% ipython --no-banner

In [1]: import numpy as np

In [2]: import numpy.linalg as la

In [3]: np.set_printoptions(suppress=True, linewidth=140)

In [4]: rnd = lambda a: np.round(a, 2) + 0

In [5]: E = np.load("layer18.npy")

In [6]: E
Out[6]: 
array([[-5,  5,  1],
       [-2,  1, -2],
       [ 2,  2, -5]])

In [7]: np.unravel_index(np.abs(E).argmax(), E.shape)
Out[7]: (np.int64(0), np.int64(0))

In [8]: print(rnd(la.norm(E)))
9.64

In [9]: np.count_nonzero(E)
Out[9]: np.int64(9)

In [10]: print(E.shape)
(3, 3)

In [11]: Y = E / np.sqrt((E ** 2).mean(axis=1, keepdims=True))

In [12]: rnd(E - E.mean(axis=1, keepdims=True))
Out[12]: 
array([[-5.33,  4.67,  0.67],
       [-1.  ,  2.  , -1.  ],
       [ 2.33,  2.33, -4.67]])

In [13]: la.matrix_rank(E - E.mean(axis=1, keepdims=True))
Out[13]: np.int64(2)

In [14]: rnd(la.norm(Y, axis=1))
Out[14]: array([1.73, 1.73, 1.73])

In [15]: la.matrix_rank(Y) == la.matrix_rank(E)
Out[15]: np.True_

In [16]: mat = np.array([[1.3, -1.1, 0.1],
    ...:     [-0.3, 1.0, 0.4],
    ...:     [2.3, 0.4, 0.6],
    ...:     [-1.9, -0.9, 0.8],
    ...:     [-0.3, -0.9, -0.3]])

In [17]: mat[:, 2] *= 20

In [18]: mat
Out[18]: 
array([[ 1.3, -1.1,  2. ],
       [-0.3,  1. ,  8. ],
       [ 2.3,  0.4, 12. ],
       [-1.9, -0.9, 16. ],
       [-0.3, -0.9, -6. ]])

In [19]: O = mat.astype(float).copy()

In [20]: for j in range(3):
    ...:     O[:, j] -= O[:, :j] @ (O[:, :j].T @ O[:, j])
    ...:     O[:, j] /= la.norm(O[:, j])
    ...: 

In [21]: print(rnd(O.T @ mat))
[[ 3.28  0.36 -0.24]
 [ 0.    1.97  0.86]
 [ 0.    0.   22.43]]

In [22]: x0 = np.array([8, 1, 2])

In [23]: y = mat @ x0

In [24]: b, lr = np.zeros(3), 1 / la.norm(mat, 2) ** 2

In [25]: for i in range(6):
    ...:     b -= lr * mat.T @ (mat @ b - y)
    ...:     if i % 2 == 0: print(i, round(la.norm(mat @ b - y), 2))
    ...: 
0 26.11
2 24.99
4 23.91

In [26]: rnd(b)
Out[26]: array([0.98, 0.16, 1.99])

In [27]: t3 = np.stack([mat, -2 * mat, mat[::-1]])

In [28]: la.matrix_rank(t3)
Out[28]: array([3, 3, 3])

In [29]: rnd(la.norm(t3, axis=(1, 2)))
Out[29]: array([22.78, 45.55, 22.78])

In [30]: rnd(t3.sum(axis=0))
Out[30]: 
array([[-1.6,  0.2, -8. ],
       [-1.6, -1.9,  8. ],
       [ 0. ,  0. ,  0. ],
       [ 1.6,  1.9, -8. ],
       [ 1.6, -0.2,  8. ]])

In [31]: np.einsum("bij,cij->bc", t3, t3)
Out[31]: 
array([[  518.76, -1037.52,   381.99],
       [-1037.52,  2075.04,  -763.98],
       [  381.99,  -763.98,   518.76]])

In [32]: Y = np.c_[mat[:, :2] @ np.array([[0, 1], [-9, 6]]), np.array([1, 2, 2, 2, 1])]

In [33]: rnd(Y)
Out[33]: 
array([[ 9.9, -5.3,  1. ],
       [-9. ,  5.7,  2. ],
       [-3.6,  4.7,  2. ],
       [ 8.1, -7.3,  2. ],
       [ 8.1, -5.7,  1. ]])

In [34]: rnd(la.norm(la.qr(mat)[0].T @ Y, axis=0) ** 2 / ((Y ** 2).sum(axis=0) + 1e-12))
Out[34]: array([1. , 1. , 0.7])

In [35]: rnd(la.norm(Y - mat @ la.lstsq(mat, Y)[0], axis=0))
Out[35]: array([0.  , 0.  , 2.05])

In [36]: J = np.maximum(np.array([[1, 1],
    ...:     [-2, -2],
    ...:     [2, 0],
    ...:     [2, -2],
    ...:     [1, -1],
    ...:     [-2, 2],
    ...:     [-1, -2],
    ...:     [1, 0],
    ...:     [-2, -1],
    ...:     [0, 1],
    ...:     [0, -1],
    ...:     [1, -1],
    ...:     [2, -1],
    ...:     [1, -1],
    ...:     [-1, 1],
    ...:     [2, -2],
    ...:     [-1, 2],
    ...:     [1, 2],
    ...:     [1, 1]]) @ np.array([[-1, -1, -1], [-2, -1, -2]]) + np.array([-2, -8, -8]), 0)

In [37]: J
Out[37]: 
array([[0, 0, 0],
       [4, 0, 0],
       [0, 0, 0],
       [0, 0, 0],
       [0, 0, 0],
       [0, 0, 0],
       [3, 0, 0],
       [0, 0, 0],
       [2, 0, 0],
       [0, 0, 0],
       [0, 0, 0],
       [0, 0, 0],
       [0, 0, 0],
       [0, 0, 0],
       [0, 0, 0],
       [0, 0, 0],
       [0, 0, 0],
       [0, 0, 0],
       [0, 0, 0]])

In [38]: rk = la.matrix_rank(J)

In [39]: rk
Out[39]: np.int64(1)

In [40]: null = la.svd(J)[2][rk:].T

In [41]: np.allclose(J @ null, 0)
Out[41]: True

In [42]: [int(la.matrix_rank(J[:, :j + 1])) for j in range(3)]
Out[42]: [1, 1, 1]
